>>> import numpy as np
>>> from numpy import linalg as LA
>>> np.set_printoptions(suppress=True, linewidth=100)
>>> X = np.loadtxt("a.csv", delimiter=",")
>>> print(X)
[[ 3.  4.  5.  6.  7.  8.]
 [ 9. 10. 11. 12. 13. 14.]
 [15. 16. 17. 18. 19. 20.]
 [21. 22. 23. 24. 25. 26.]
 [27. 28. 29. 30. 31. 32.]]
>>> # null space of dimension 4
>>> print(LA.lstsq(X[:-1].T, X[-1])[2])
2
>>> print(np.unique(X.round(6), axis=0).shape)
(5, 6)
>>> U, sig, vt = LA.svd(X)
>>> print(sig.round(3) + 0)
[106.857   4.068   0.      0.      0.   ]
>>> out = U[:, :2] @ np.diag(sig[:2]) @ vt[:2]
>>> print(LA.matrix_rank(out))
2
>>> print(round(np.abs(X - out).max(), 3))
0.0
>>> mat = np.load("data.npy")
>>> print(mat)
[[5. 1. 1. 1.]
 [1. 5. 1. 1.]
 [1. 1. 5. 1.]
 [1. 1. 1. 5.]]
>>> Lm = LA.cholesky(mat)
>>> print(np.round(np.diag(Lm) ** 2, 3))
[5.    4.8   4.667 4.571]
>>> print(np.allclose(mat @ mat.T, mat.T @ mat))
True
>>> print((mat @ mat)[0])
[28. 12. 12. 12.]
>>> print(np.fft.fft(mat[0]))
[8.+0.j 4.+0.j 4.+0.j 4.+0.j]
>>> vals, evecs = LA.eigh(mat)
>>> x = np.array([3, 2, 2, 3])
>>> print(np.round(evecs * np.maximum(vals, 0) @ evecs.T, 3))
[[5. 1. 1. 1.]
 [1. 5. 1. 1.]
 [1. 1. 5. 1.]
 [1. 1. 1. 5.]]
>>> print(np.abs(mat).sum(axis=1).max(), round(float(np.abs(vals).max()), 3))
8.0 8.0
>>> print(np.round(evecs * np.sqrt(vals) @ evecs.T, 3))
[[2.207 0.207 0.207 0.207]
 [0.207 2.207 0.207 0.207]
 [0.207 0.207 2.207 0.207]
 [0.207 0.207 0.207 2.207]]
>>> print(x @ mat @ x)
204.0
>>> hat = np.triu(np.array([[0, -1, 3, -2], [3, 2, 0, 2], [3, 1, 1, -2], [2, -1, -2, -1]]), 1) + np.eye(4)
>>> out = hat @ mat @ LA.inv(hat)
>>> print(hat @ mat - mat @ hat)
[[ 0.  1. -3.  2.]
 [ 2.  3. -1.  4.]
 [-2. -1. -5.  0.]
 [ 0.  1. -3.  2.]]
>>> print(np.round(np.poly(out), 3))
[   1.  -20.  144. -448.  512.]
>>> print(LA.matrix_rank(out))
4
>>> print(out)
[[  5.   2.  -2.  -5.]
 [  3.  10.  -6. -15.]
 [ -1.  -2.   6.   5.]
 [  1.   2.  -2.  -1.]]
>>> out = np.array([[3, 1, -9], [-8, -4, 6]])
>>> C = np.kron(out, mat)
>>> print(C.shape)
(8, 12)
>>> print(LA.matrix_rank(C))
8
>>> out = np.array([[4, 1, -2, 6], [4, 5, 5, -3], [-1, -3, -2, 6], [7, -6, 8, 9]])
>>> m1 = np.triu(out)
>>> print(m1)
[[ 4  1 -2  6]
 [ 0  5  5 -3]
 [ 0  0 -2  6]
 [ 0  0  0  9]]
>>> print(np.poly(m1))
[   1.  -16.   65.   22. -360.]
>>> print(np.kron(np.eye(2, dtype=int), m1))
[[ 4  1 -2  6  0  0  0  0]
 [ 0  5  5 -3  0  0  0  0]
 [ 0  0 -2  6  0  0  0  0]
 [ 0  0  0  9  0  0  0  0]
 [ 0  0  0  0  4  1 -2  6]
 [ 0  0  0  0  0  5  5 -3]
 [ 0  0  0  0  0  0 -2  6]
 [ 0  0  0  0  0  0  0  9]]
>>> print(np.einsum("ii->", m1))
16
>>> print(round(LA.det(m1[::-1]), 3))
-360.0
>>> print(np.round(LA.eigvals(m1), 3))
[ 4.  5. -2.  9.]
>>> print(round(LA.det(m1.T), 3))
-360.0
>>> print(round(float(LA.det(2 * m1)), 3), np.round(LA.det(m1), 3))
-5760.0 -360.0
>>> print(LA.matrix_power(m1 - np.diag(np.diag(m1)), 4))
[[0 0 0 0]
 [0 0 0 0]
 [0 0 0 0]
 [0 0 0 0]]
>>> print([int(LA.matrix_rank(LA.matrix_power(m1, p))) for p in range(1, 5)])
[4, 4, 4, 4]
>>> print(LA.matrix_rank(m1 - m1[0, 0] * np.eye(4)))
3
>>> x = np.array([0, -3, -3, -3])
>>> target = m1 @ x
>>> print(target)
[-15 -21 -12 -27]
>>> print(np.round(LA.solve(m1, m1[:, 0]), 3))
[ 1.  0. -0.  0.]
>>> U, sig, vt = LA.svd(m1, full_matrices=False)
>>> print(np.round(np.sqrt((sig ** 2).sum()), 3), round(LA.norm(m1), 3))
15.395 15.395
>>> print((sig > 1e-8).sum())
4
>>> print(np.round(sig / sig[0], 3))
[1.    0.494 0.282 0.081]
>>> print(U.shape, sig.shape, vt.shape)
(4, 4) (4,) (4, 4)
>>> print(np.allclose(U * sig @ vt, m1))
True
>>> print(np.abs(U[:, 0]).round(6).argmax())
3
>>> print(np.round(U.T @ U, 3) + 0)
[[1. 0. 0. 0.]
 [0. 1. 0. 0.]
 [0. 0. 1. 0.]
 [0. 0. 0. 1.]]
>>> print(sig.round(3))
[13.348  6.597  3.759  1.088]
>>> O, R = LA.qr(m1)
>>> print(R)
[[ 4.  1. -2.  6.]
 [ 0.  5.  5. -3.]
 [ 0.  0. -2.  6.]
 [ 0.  0.  0.  9.]]
>>> print(np.trace(O @ O.T))
4.0
>>> print(np.allclose(R.T @ R, m1.T @ m1))
True
>>> print(abs(R[0, 0]), round(float(LA.norm(m1[:, 0])), 3))
4.0 4.0
>>> print(O)
[[ 1.  0.  0.  0.]
 [-0.  1.  0.  0.]
 [-0. -0.  1.  0.]
 [-0. -0. -0.  1.]]
>>> A = np.load("run16.npy")
>>> print(A.round(3))
[[ 0.591  0.479 -0.113]
 [ 0.479  0.387 -0.091]
 [-0.113 -0.091  0.021]]
>>> # rows and columns are dependent
>>> print(np.abs(np.diag(LA.qr(A)[1])) > 1e-9)
[ True False False]
>>> print(np.round(A @ LA.pinv(A) @ A, 3))
[[ 0.591  0.479 -0.113]
 [ 0.479  0.387 -0.091]
 [-0.113 -0.091  0.021]]
>>> U, sig, vt = LA.svd(A)
>>> print(np.argmax(sig[:-1] / (sig[1:] + 1e-6)) + 1)
1
>>> out = U[:, :1] @ np.diag(sig[:1]) @ vt[:1]
>>> print(LA.matrix_rank(out))
1
>>> print(LA.matrix_rank(A, rtol=0.05))
1
>>> print(round(LA.norm(A - out, 2), 3), round(float(sig[1]), 3))
0.0 0.0
>>> print(np.round(LA.norm(A - out) / LA.norm(A), 3))
0.0
